>>> import numpy as np
>>> np.set_printoptions(precision=1, suppress=True, linewidth=200)
>>> F = np.loadtxt("m.csv", delimiter=",")
>>> F.round(1) + 0
array([[ 13.9,   2.4, -12.2, -10.1,  10.9,  16.2],
       [ 10.5,   2.6,  -7.6,  -8.4,   8.3,  11.4],
       [  6.2,   2.4,  -2.3,  -5.7,   4.9,   5.7],
       [  6.2,   2.4,  -2.2,  -5.7,   4.8,   5.6],
       [  6.1,   2.4,  -2.1,  -5.6,   4.8,   5.6],
       [  4. ,   2. ,   0. ,  -4. ,   3. ,   3.1],
       [  3.5,   1.8,   0.4,  -3.6,   2.6,   2.5],
       [  2.8,   1.6,   0.9,  -2.9,   2. ,   1.7],
       [  2.5,   1.4,   1. ,  -2.6,   1.7,   1.4],
       [  1.7,   1. ,   1.1,  -1.7,   1. ,   0.7],
       [  1.1,   0.6,   1. ,  -1. ,   0.6,   0.4],
       [  0.7,   0.3,   0.6,  -0.6,   0.3,   0.2],
       [ -0.2,  -0.1,  -0.2,   0.1,  -0.1,  -0.1],
       [ -0.3,  -0.1,  -0.3,   0.2,  -0.1,  -0.1],
       [ -0.5,  -0.1,  -0.5,   0.3,  -0.1,  -0.2],
       [ -0.6,  -0.1,  -0.5,   0.3,  -0.2,  -0.2],
       [ -1.7,   0. ,  -1.1,   0.5,  -0.3,  -0.9],
       [ -3.7,   0.8,  -1. ,   0.4,  -0.6,  -2.6],
       [ -4.3,   1.1,  -0.8,   0.3,  -0.7,  -3.2],
       [-10.2,   4.4,   2.9,  -0.8,  -1.9,  -9.9],
       [-24. ,  12.7,  15.8,  -3.6,  -5.4, -27.3]])
>>> gram = np.cov(F, rowvar=False)
>>> gram.shape
(6, 6)
>>> np.corrcoef(F.T)
array([[ 1. , -0.6, -0.9, -0.5,  0.9,  1. ],
       [-0.6,  1. ,  0.6, -0.3, -0.2, -0.6],
       [-0.9,  0.6,  1. ,  0.4, -0.8, -0.9],
       [-0.5, -0.3,  0.4,  1. , -0.8, -0.5],
       [ 0.9, -0.2, -0.8, -0.8,  1. ,  0.9],
       [ 1. , -0.6, -0.9, -0.5,  0.9,  1. ]])
>>> np.argsort(-F.std(axis=0).round(6), kind="stable")
array([5, 0, 2, 4, 3, 1])
>>> np.median(F, axis=0)
array([ 1.1,  1.4, -0.3, -1.7,  0.6,  0.4])
>>> np.round(np.corrcoef(F[:, 5], F[:, 0])[0, 1], 1)
np.float64(1.0)
>>> F.std(axis=0)
array([7.5, 2.7, 4.8, 3. , 3.5, 8.1])
>>> cen = F - F.mean(axis=0)
>>> U, sig, Vt = np.linalg.svd(cen, full_matrices=False)
>>> np.abs(U[:, 0]).argmax()
np.int64(20)
>>> labels = F[:, 4] > np.median(F[:, 4])
>>> r0 = F[labels].mean(axis=0) - F[~labels].mean(axis=0)
>>> np.argsort(-np.abs(r0).round(6), kind="stable")
array([0, 5, 4, 3, 2, 1])
>>> np.round((((F - F.mean(axis=0)) @ r0 > 0) == labels).mean(), 1)
np.float64(1.0)
>>> labels.astype(int)
array([1, 1, 1, 1, 1, 1, 1, 1, 1, 1, 0, 0, 0, 0, 0, 0, 0, 0, 0, 0, 0])
>>> ((F - F.mean(axis=0)) @ r0 > 0).astype(int)
array([1, 1, 1, 1, 1, 1, 1, 1, 1, 0, 0, 0, 0, 0, 0, 0, 0, 0, 0, 0, 0])
>>> K = np.load("test14.npy")
>>> K
array([[ 1, -2,  4, -8],
       [ 1, -1,  1, -1],
       [ 1,  0,  0,  0],
       [ 1,  1,  1,  1]])
>>> w1 = np.array([[3, 1], [2, -3], [2, 2], [-2, 3]])
>>> coef = np.array([-1, -4])
>>> hid = np.maximum(K @ w1 + coef, 0)
>>> np.linalg.matrix_rank(hid)
np.int64(1)
>>> (hid > 0).astype(int)
array([[1, 0],
       [1, 0],
       [1, 0],
       [1, 0]])
>>> cent = np.array([[3, -3], [-3, 0]])
>>> (hid @ cent).round(6).argmax(axis=1)
array([0, 0, 0, 0])
>>> w1 @ cent
array([[  6,  -9],
       [ 15,  -6],
       [  0,  -6],
       [-15,   6]])
>>> out = np.array([[1, 0, 2], [1, 1, 0]])
>>> cent = np.kron(out, K)
>>> np.round(np.linalg.norm(cent, 2), 1), round(float(np.linalg.norm(out, 2) * np.linalg.norm(K, 2)), 1)
(np.float64(21.6), 21.6)
>>> np.linalg.matrix_rank(cent)
np.int64(8)
>>> r0 = np.array([7, 1])
>>> np.convolve(F[3], r0)
array([ 43.2,  23.2, -12.9, -41.9,  28.1,  44.3,   5.6])
>>> np.cross(F[3, :3], F[14, :3])
array([-1.3,  3.9,  0.6])
>>> np.polyval(r0, F[3])
array([ 44.2,  18. , -14.4, -38.7,  34.8,  40.5])
>>> np.correlate(F[3], F[14], "full")
array([-1.2, -1.3,  1.7, -0.8, -2.5, -5.5,  2.1,  1. , -0.2, -3. , -2.8])
>>> data = np.load("run2.npy")
>>> data
array([[4, 4, 0, 8, 0, 6],
       [6, 4, 5, 4, 9, 4],
       [6, 5, 1, 9, 5, 9],
       [1, 9, 1, 5, 4, 7],
       [9, 1, 9, 2, 4, 6],
       [5, 8, 7, 0, 8, 7],
       [8, 0, 1, 9, 9, 8],
       [9, 5, 2, 0, 7, 9],
       [1, 1, 4, 5, 9, 2]])
>>> q, evecs = np.linalg.qr(data[:, :5])[0], np.linalg.qr(data[:, 5:])[0]
>>> sig = np.linalg.svd(q.T @ evecs, compute_uv=False)
>>> np.degrees(np.arccos(sig.clip(0, 1)))
array([7.6])
>>> (sig > 0.9).sum()
np.int64(1)
>>> round(float(np.linalg.norm(q @ q.T - evecs @ evecs.T, 2)), 1)
1.0
>>> np.trace(K)
np.int64(1)
>>> K @ K
array([[ -5,  -8,  -6, -14],
       [  0,  -2,   2,  -8],
       [  1,  -2,   4,  -8],
       [  4,  -2,   6,  -8]])
>>> np.linalg.matrix_power(K, 3)
array([[-33,   4, -42,  34],
       [ -8,  -6, -10,  -6],
       [ -5,  -8,  -6, -14],
       [  0, -14,   6, -38]])
>>> out = np.c_[data[:, :3] @ np.array([[3, -2, 2], [-1, 2, -1], [-1, 2, -2]]), np.array([0, 3, 3, 2, 0, -1, 1, -3, 0])]
>>> out
array([[  8,   0,   4,   0],
       [  9,   6,  -2,   3],
       [ 12,   0,   5,   3],
       [ -7,  18,  -9,   2],
       [ 17,   2,  -1,   0],
       [  0,  20, -12,  -1],
       [ 23, -14,  14,   1],
       [ 20,  -4,   9,  -3],
       [ -2,   8,  -7,   0]])
>>> np.linalg.norm(np.linalg.qr(data)[0].T @ out, axis=0) ** 2 / ((out ** 2).sum(axis=0) + 1e-12)
array([1. , 1. , 1. , 0.6])
>>> np.linalg.matrix_rank(out)
np.int64(4)
>>> feats = np.load("mat.npy")
>>> feats
array([[0., 0., 0., 0., 0., 0., 2., 3.],
       [0., 0., 0., 0., 0., 0., 0., 2.],
       [0., 0., 0., 0., 0., 0., 0., 0.],
       [0., 0., 0., 0., 0., 0., 1., 2.],
       [0., 0., 0., 0., 0., 0., 1., 3.],
       [0., 0., 0., 0., 0., 0., 3., 2.],
       [2., 0., 0., 1., 1., 3., 0., 0.],
       [3., 2., 0., 2., 3., 2., 0., 0.]])
>>> w1 = np.array([[-5, -3, 5, 4, -4],
...     [-3, -5, 2, 1, -3],
...     [2, -4, 1, -3, 1],
...     [5, 2, -5, -2, 0],
...     [4, -5, -2, 1, 0],
...     [-1, 0, -1, 4, 0],
...     [4, 5, -4, -3, 1],
...     [1, -2, -4, 0, -3]])
>>> coef = np.array([0, 1, 0, -1, 1])
>>> hid = np.maximum(feats @ w1 + coef, 0)
>>> np.linalg.matrix_rank(hid)
np.int64(5)
>>> (hid > 0).mean(axis=0)
array([0.6, 0.5, 0.1, 0.2, 0.1])
>>> cent = np.array([[2, 2, 2], [2, 2, 0], [2, 2, 3], [2, 2, 3], [3, 1, 1]])
>>> (hid @ cent).round(6).argmax(axis=1)
array([0, 0, 0, 0, 0, 0, 2, 2])
>>> w1 @ cent
array([[-10,  -2,  13],
       [-19, -13,   0],
       [ -5,  -7,  -1],
       [  0,   0, -11],
       [ -4,  -4,   5],
       [  4,   4,   7],
       [  7,   5, -12],
       [-19, -13, -13]])
>>> r0 = np.array([9, 6, 8])
>>> np.array([np.convolve(row, r0, "same") for row in K])
array([[-12,  32, -64, -16],
       [ -3,  11, -11,   2],
       [  6,   8,   0,   0],
       [ 15,  23,  23,  14]])
>>> np.cross(K[0, :3], K[1, :3])
array([2, 3, 1])
>>> U, sig, Vt = np.linalg.svd(feats)
>>> evecs = Vt[:(sig > 1e-8).sum()]
>>> rng = np.random.default_rng(50)
>>> x = feats[5] + -2 * feats[0] + rng.integers(2) * np.eye(8)[1]
>>> x
array([ 0.,  1.,  0.,  0.,  0.,  0., -1., -4.])
>>> np.round(evecs.T @ evecs, 1) + 0
array([[ 0.3,  0.1,  0. ,  0.2,  0.3,  0.3,  0. ,  0. ],
       [ 0.1,  0.4,  0. ,  0.2,  0.3, -0.3,  0. ,  0. ],
       [ 0. ,  0. ,  0. ,  0. ,  0. ,  0. ,  0. ,  0. ],
       [ 0.2,  0.2,  0. ,  0.1,  0.2,  0.1,  0. ,  0. ],
       [ 0.3,  0.3,  0. ,  0.2,  0.4,  0. ,  0. ,  0. ],
       [ 0.3, -0.3,  0. ,  0.1,  0. ,  0.8,  0. ,  0. ],
       [ 0. ,  0. ,  0. ,  0. ,  0. ,  0. ,  1. ,  0. ],
       [ 0. ,  0. ,  0. ,  0. ,  0. ,  0. ,  0. ,  1. ]])
>>> np.round(np.diag(evecs.T @ evecs), 1) + 0
array([0.3, 0.4, 0. , 0.1, 0.4, 0.8, 1. , 1. ])
>>> np.allclose(evecs.T @ evecs @ x, x)
False
>>> np.linalg.matrix_rank(np.vstack([feats, x]))
np.int64(5)
>>> evals, evecs = np.linalg.eigh(feats)
>>> x = np.array([0, 0, -2, -2, 1, 1, -1, -1])
>>> np.abs(feats).sum(axis=1).max(), np.round(np.abs(evals).max(), 1)
(np.float64(12.0), np.float64(6.4))
>>> x @ feats @ x
np.float64(-6.0)
>>> np.round(evecs * np.maximum(evals, 0) @ evecs.T, 1) + 0
array([[1. , 0.5, 0. , 0.6, 0.9, 0.9, 1. , 1.5],
       [0.5, 0.5, 0. , 0.4, 0.6, 0. , 0. , 1. ],
       [0. , 0. , 0. , 0. , 0. , 0. , 0. , 0. ],
       [0.6, 0.4, 0. , 0.4, 0.6, 0.5, 0.5, 1. ],
       [0.9, 0.6, 0. , 0.6, 0.9, 0.5, 0.5, 1.5],
       [0.9, 0. , 0. , 0.5, 0.5, 1.4, 1.5, 1. ],
       [1. , 0. , 0. , 0.5, 0.5, 1.5, 1.7, 1. ],
       [1.5, 1. , 0. , 1. , 1.5, 1. , 1. , 2.5]])
>>> np.round(np.linalg.eigvalsh(feats[1:, 1:]), 1) + 0
array([-5.3, -2. ,  0. ,  0. ,  0. ,  2. ,  5.3])
>>> x @ feats @ x / (x @ x), np.round(evals[0], 1), round(float(evals[-1]), 1)
(np.float64(-0.5), np.float64(-6.4), 6.4)
>>> A = np.load("out8.npy")
>>> A
array([[-18,  -9,   9,  -8,  -4,   4],
       [  9,   9,   9,   4,   4,   4],
       [ 18,  18,   9,   8,   8,   4],
       [ 16,   8,  -8,  14,   7,  -7],
       [ -8,  -8,  -8,  -7,  -7,  -7],
       [-16, -16,  -8, -14, -14,  -7]])
>>> q, Rm = np.linalg.qr(A)
>>> q.round(1) + 0
array([[-0.5, -0.6,  0. , -0.4, -0.5,  0. ],
       [ 0.2, -0.2,  0.7,  0.2, -0.2, -0.6],
       [ 0.5, -0.4, -0.3,  0.4, -0.4,  0.3],
       [ 0.4,  0.5,  0. , -0.5, -0.6,  0. ],
       [-0.2,  0.2, -0.6,  0.2, -0.2, -0.7],
       [-0.4,  0.4,  0.3,  0.5, -0.4,  0.3]])
>>> round(abs(Rm[0, 0]), 1), round(float(np.linalg.norm(A[:, 0])), 1)
(np.float64(36.1), 36.1)
>>> q @ Rm
array([[-18.,  -9.,   9.,  -8.,  -4.,   4.],
       [  9.,   9.,   9.,   4.,   4.,   4.],
       [ 18.,  18.,   9.,   8.,   8.,   4.],
       [ 16.,   8.,  -8.,  14.,   7.,  -7.],
       [ -8.,  -8.,  -8.,  -7.,  -7.,  -7.],
       [-16., -16.,  -8., -14., -14.,  -7.]])
>>> q.shape, Rm.shape
((6, 6), (6, 6))
>>> np.round(q.T @ q, 1) + 0
array([[1., 0., 0., 0., 0., 0.],
       [0., 1., 0., 0., 0., 0.],
       [0., 0., 1., 0., 0., 0.],
       [0., 0., 0., 1., 0., 0.],
       [0., 0., 0., 0., 1., 0.],
       [0., 0., 0., 0., 0., 1.]])
>>> np.trace(q @ q.T)
np.float64(6.0)
>>> Rm.round(1) + 0
array([[ 36.1,  28.1,   4. ,  22.9,  17.8,   2.5],
       [  0. ,  -9. , -19.7,   0. ,  -5.7, -12.5],
       [  0. ,   0. ,   5.4,   0. ,   0. ,   3.4],
       [  0. ,   0. ,   0. ,  -7.7,  -6. ,  -0.9],
       [  0. ,   0. ,   0. ,   0. ,   1.9,   4.2],
       [  0. ,   0. ,   0. ,   0. ,   0. ,   1.2]])
>>> U, sig, Vt = np.linalg.svd(F)
>>> evecs = Vt[:(sig > 1e-8).sum()]
>>> x = F[19] + 3 * F[12] + rng.integers(2) * np.eye(6)[4]
>>> x
array([-11. ,   4.2,   2.2,  -0.4,  -1.1, -10.1])
>>> np.round(evecs.T @ evecs, 1) + 0
array([[ 0.6, -0.1,  0.2, -0.1,  0.1,  0.4],
       [-0.1,  0.4,  0. , -0.4,  0.2, -0.2],
       [ 0.2,  0. ,  0.9,  0. , -0.1, -0.2],
       [-0.1, -0.4,  0. ,  0.5, -0.3,  0. ],
       [ 0.1,  0.2, -0.1, -0.3,  0.2,  0.1],
       [ 0.4, -0.2, -0.2,  0. ,  0.1,  0.4]])
>>> A.reshape(-1, 2)
array([[-18,  -9],
       [  9,  -8],
       [ -4,   4],
       [  9,   9],
       [  9,   4],
       [  4,   4],
       [ 18,  18],
       [  9,   8],
       [  8,   4],
       [ 16,   8],
       [ -8,  14],
       [  7,  -7],
       [ -8,  -8],
       [ -8,  -7],
       [ -7,  -7],
       [-16, -16],
       [ -8, -14],
       [-14,  -7]])
>>> A.ravel(order="F")
array([-18,   9,  18,  16,  -8, -16,  -9,   9,  18,   8,  -8, -16,   9,   9,   9,  -8,  -8,  -8,  -8,   4,   8,  14,  -7, -14,  -4,   4,   8,   7,  -7, -14,   4,   4,   4,  -7,  -7,  -7])
>>> A.reshape(2, -1)
array([[-18,  -9,   9,  -8,  -4,   4,   9,   9,   9,   4,   4,   4,  18,  18,   9,   8,   8,   4],
       [ 16,   8,  -8,  14,   7,  -7,  -8,  -8,  -8,  -7,  -7,  -7, -16, -16,  -8, -14, -14,  -7]])
>>> t3 = A.reshape(6, 2, -1)
>>> t3.sum(axis=1)
array([[-26, -13,  13],
       [ 13,  13,  13],
       [ 26,  26,  13],
       [ 30,  15, -15],
       [-15, -15, -15],
       [-30, -30, -15]])
>>> t3[:, 0]
array([[-18,  -9,   9],
       [  9,   9,   9],
       [ 18,  18,   9],
       [ 16,   8,  -8],
       [ -8,  -8,  -8],
       [-16, -16,  -8]])
>>> np.swapaxes(t3, 1, 2)[4]
array([[-8, -7],
       [-8, -7],
       [-8, -7]])
>>> x = np.array([-1, 0, 3, -1, 3, 2])
>>> h = np.maximum(A @ x, 0)
>>> A * (h > 1e-9)[:, None]
array([[-18,  -9,   9,  -8,  -4,   4],
       [  9,   9,   9,   4,   4,   4],
       [ 18,  18,   9,   8,   8,   4],
       [  0,   0,   0,   0,   0,   0],
       [  0,   0,   0,   0,   0,   0],
       [  0,   0,   0,   0,   0,   0]])
>>> np.flatnonzero(h > 1e-9)
array([0, 1, 2])
>>> labels = rng.permutation(6)
>>> labels
array([3, 2, 5, 4, 0, 1])
>>> out = A[labels][:, labels]
>>> np.diag(out)
array([ 14,   9,  -7,  -7, -18,   9])
>>> np.round(np.linalg.det(out), 1), np.round(np.linalg.det(A[labels]), 1)
(np.float64(-29791.0), np.float64(-29791.0))
>>> out
array([[ 14,  -8,  -7,   7,  16,   8],
       [  8,   9,   4,   8,  18,  18],
       [-14,  -8,  -7, -14, -16, -16],
       [ -7,  -8,  -7,  -7,  -8,  -8],
       [ -8,   9,   4,  -4, -18,  -9],
       [  4,   9,   4,   4,   9,   9]])
>>> r0 = np.array([1, 1, -2])
>>> E = np.outer(rng.normal(size=37), r0) + 0.3 * rng.normal(size=(37, 3))
>>> E.round(1) + 0
array([[-0.5,  0.7,  0.2],
       [ 0.2,  0.5, -0.8],
       [ 0.5,  0.6, -1.6],
       [ 0.5, -0.1, -0.4],
       [ 0.7, -0.1, -0.7],
       [-1.2, -1.1,  2.6],
       [-0.2,  0. ,  0.6],
       [-0.5, -0.3,  0.5],
       [ 0.1, -0.3,  0.2],
       [-2.7, -2.2,  5.5],
       [-1.5, -1.4,  3.4],
       [-0.4, -0.6,  0.3],
       [ 0.4,  0.8, -0.7],
       [ 0.1, -0.6,  0.6],
       [-1.2, -1.1,  2.6],
       [ 0.1, -0.7,  0.9],
       [-0.7, -0.3,  0.8],
       [-3.2, -3.3,  6.1],
       [-1. , -0.4,  1.5],
       [-0.3, -0.5,  1.8],
       [-0.6, -1. ,  1.6],
       [ 0.7,  0.3, -1. ],
       [-1.5, -1.4,  1.9],
       [ 1. ,  0.5, -0.6],
       [ 0.1,  0.6, -0.4],
       [ 0.8,  0.2, -0.9],
       [ 0. , -0.2, -0.9],
       [ 1. ,  0.9, -2.4],
       [ 1.8,  2.3, -3.9],
       [ 0.1, -0.1,  0.4],
       [-0.5, -0.8,  1.6],
       [ 0.4,  0.5, -0.9],
       [ 2. ,  1.8, -4.1],
       [ 0. ,  0.5, -0.4],
       [-0.2,  0.3,  1.1],
       [-1.3, -0.5,  0.8],
       [-1.3, -0.9,  2.3]])
>>> gram = np.cov(E, rowvar=False)
>>> np.round(np.polyfit(E[:, 1], E[:, 0], 1), 1) + 0
array([0.9, 0. ])
>>> np.corrcoef(E.T)
array([[ 1. ,  0.9, -0.9],
       [ 0.9,  1. , -0.9],
       [-0.9, -0.9,  1. ]])
>>> gram.shape
(3, 3)
>>> np.argsort(-E.std(axis=0).round(6), kind="stable")
array([2, 0, 1])
